In [1]: import numpy as np

In [2]: np.set_printoptions(precision=1, suppress=True, linewidth=100, legacy="1.25")

In [3]: rd = lambda a: np.round(a, 1) + 0

In [4]: K = np.load("dump.npy")

In [5]: print(K)
[[-3.9 -3.3  0.6 -4.2  0.9  0.9 -6.9  0.9]
 [ 1.2 -1.5  0.7 -2.3 -0.1 -0.3 -0.1  0.8]
 [ 1.6  0.  -0.7 -2.1 -0.3  0.7  0.8  2.9]
 [-2.1 -0.3  0.7  0.5 -1.2  0.2  0.1  0.6]
 [-1.7 -1.6  0.2  0.5  0.1  0.   2.1 -1.3]
 [-1.  -1.   0.4  0.6  0.9  0.7  0.5  0.1]
 [ 1.6 -1.   0.5 -0.7 -0.4 -1.6 -1.3  0.1]
 [ 0.2  0.7  0.2 -0.2 -2.6  1.2 -1.6  1.6]
 [ 0.1  0.8 -0.5  2.3 -0.4  0.9  0.4 -1.1]
 [-0.1  0.8 -0.9 -0.8  0.  -0.9 -0.4  1.4]
 [ 0.  -1.1 -1.1 -0.4  1.4 -1.7 -0.4 -1.5]
 [ 1.3 -0.7 -1.2  0.2 -0.1  0.6  0.5 -0.4]
 [ 1.  -0.3  0.2 -0.3 -0.5 -0.7 -0.8  1.1]
 [ 0.2 -0.5 -1.5  1.3 -0.2  0.3 -0.5 -1.3]
 [-0.4 -1.9  0.6  1.3 -0.9 -1.   0.3  0.3]
 [-0.8 -0.9 -0.5  0.   1.5 -0.2  0.6  1.6]
 [-0.1  0.5  1.   0.   0.   1.4 -0.7 -1.1]
 [ 0.9  0.7 -0.5 -0.7 -0.5 -0.3 -0.5  1.2]
 [-0.7  0.8  0.2  1.6 -0.9 -0.1  1.2  2.1]
 [ 2.1  0.4  0.2  0.6  0.1 -0.6 -0.3  0.6]]

In [6]: A2 = np.c_[K[:, :7] @ np.array([[3, 0, 5, -1, 2, -4, 5],
   ...:     [-5, 4, 2, 0, -5, 4, -5],
   ...:     [-2, 1, 0, -4, -1, 2, 2],
   ...:     [3, 3, 3, -4, 0, 5, -4],
   ...:     [-5, -4, -4, 3, 4, 4, 2],
   ...:     [5, -2, -1, 5, 5, 2, 0],
   ...:     [2, 5, -5, -2, -2, 3, 0]]), np.array([3, 1, -5, 1, -2, 5, -2, -2, 3, 0, -5, 1, -2, 1, 2, -1, 2, 5, -1, -4])]

In [7]: rd(A2)
Out[7]: 
array([[-22.8, -65.1,  -8.7,  39.3,  30. , -32.7,  16.8,   3. ],
       [  1.6, -11.7,  -2.7,   3.6,   7.5, -22.2,  23.9,   1. ],
       [  6.5,  -3.2,  -1.8,  10.6,   4.6, -15.7,  14.4,  -5. ],
       [  2.5,   5.9,  -5.5,  -5.5,  -7.4,   7. , -12. ,   1. ],
       [  7.7,   5.4, -21.1,  -5. ,   0.6,  10. ,  -1.9,  -2. ],
       [  3. ,  -4.3, -12. ,   2.2,   8.7,  10.3,   0.2,   5. ],
       [ -1.9,  -7.3,  13.6,  -7.4,   0.7, -21.6,  16. ,  -2. ],
       [ 11.9,   2.4,  19. ,   1.2,  -4.5, -11.4,  -6.5,  -2. ],
       [ 11.5,  11.4,   7.7,  -4.8,  -1.2,  14.7, -14.5,   3. ],
       [-10.2,  -0.3,   1.6,   3.2,  -7. ,  -5.2,  -3.1,   0. ],
       [ -9.8, -10.9,  -5.3,   2.5,   4.5,  -7.6,   7.7,  -5. ],
       [ 14.9,  -1.7,   3. ,   4.4,   8.9,  -7.1,   6.6,   1. ],
       [  0.6,  -2.5,  10.2,  -4. ,  -0.6, -12.1,   7.1,  -2. ],
       [ 11.5,  -1.9,   6.9,   2.5,   6.1,  -1. ,  -5.1,   1. ],
       [ 11.1,   4. ,   1.2, -15.5,  -1.1,  -3. ,   1.7,   2. ],
       [ -4.2,  -6.7, -14.6,   5.1,   7.2,   6. ,   2.5,  -1. ],
       [  0.8,  -3.3,   2.6,   4.5,   4.7,   5.1,  -1. ,   2. ],
       [ -1.9,   0.3,   8.6,   1.9,  -3.7,  -9.4,   1.8,   5. ],
       [  4.7,  18. ,   0.6, -12.1, -12.1,  14.2, -15.3,  -1. ],
       [  1.6,   2.9,  14.8,  -7.4,   0. ,  -5.1,   6.7,  -4. ]])

In [8]: rd(np.linalg.norm(A2 - K @ np.linalg.lstsq(K, A2)[0], axis=0))
Out[8]: array([ 0. ,  0. ,  0. ,  0. ,  0. ,  0. ,  0. , 10.8])

In [9]: np.linalg.matrix_rank(A2)
Out[9]: 8

In [10]: rd(np.linalg.norm(np.linalg.qr(K)[0].T @ A2, axis=0) ** 2 / ((A2 ** 2).sum(axis=0) + 1e-12))
Out[10]: array([1. , 1. , 1. , 1. , 1. , 1. , 1. , 0.3])

In [11]: cen = K - K.mean(axis=0)

In [12]: Uu, sig, vt = np.linalg.svd(cen, full_matrices=False)

In [13]: np.searchsorted(np.cumsum(sig ** 2) / (sig ** 2).sum(), 0.9) + 1
Out[13]: 5

In [14]: rd(vt[0] * np.sign(vt[0, np.abs(vt[0]).argmax()]))
Out[14]: array([ 0.3,  0.3, -0.1,  0.5, -0.1, -0.1,  0.7, -0.1])

In [15]: print(rd(sig ** 2 / (sig ** 2).sum()))
[0.4 0.2 0.1 0.1 0.1 0.  0.  0. ]

In [16]: np.abs(Uu[:, 0]).argmax()
Out[16]: 0

In [17]: X = np.array([[-3.0, -1.0, -2.0, 0.0],
    ...:     [5.0, 1.0, -5.0, 1.0],
    ...:     [4.0, 4.0, -3.0, 1.0],
    ...:     [0.0, 0.0, 0.0, 1.0]])

In [18]: f, g = X[0], X[3]

In [19]: f @ f
Out[19]: 14.0

In [20]: f @ g
Out[20]: 0.0

In [21]: p = (f @ g) / (f @ f) * f

In [22]: p
Out[22]: array([-0., -0., -0.,  0.])

In [23]: rd(np.linalg.norm(f + g) ** 2 + np.linalg.norm(f - g) ** 2)
Out[23]: 30.0

In [24]: np.linalg.matrix_rank(np.outer(f, g))
Out[24]: 1
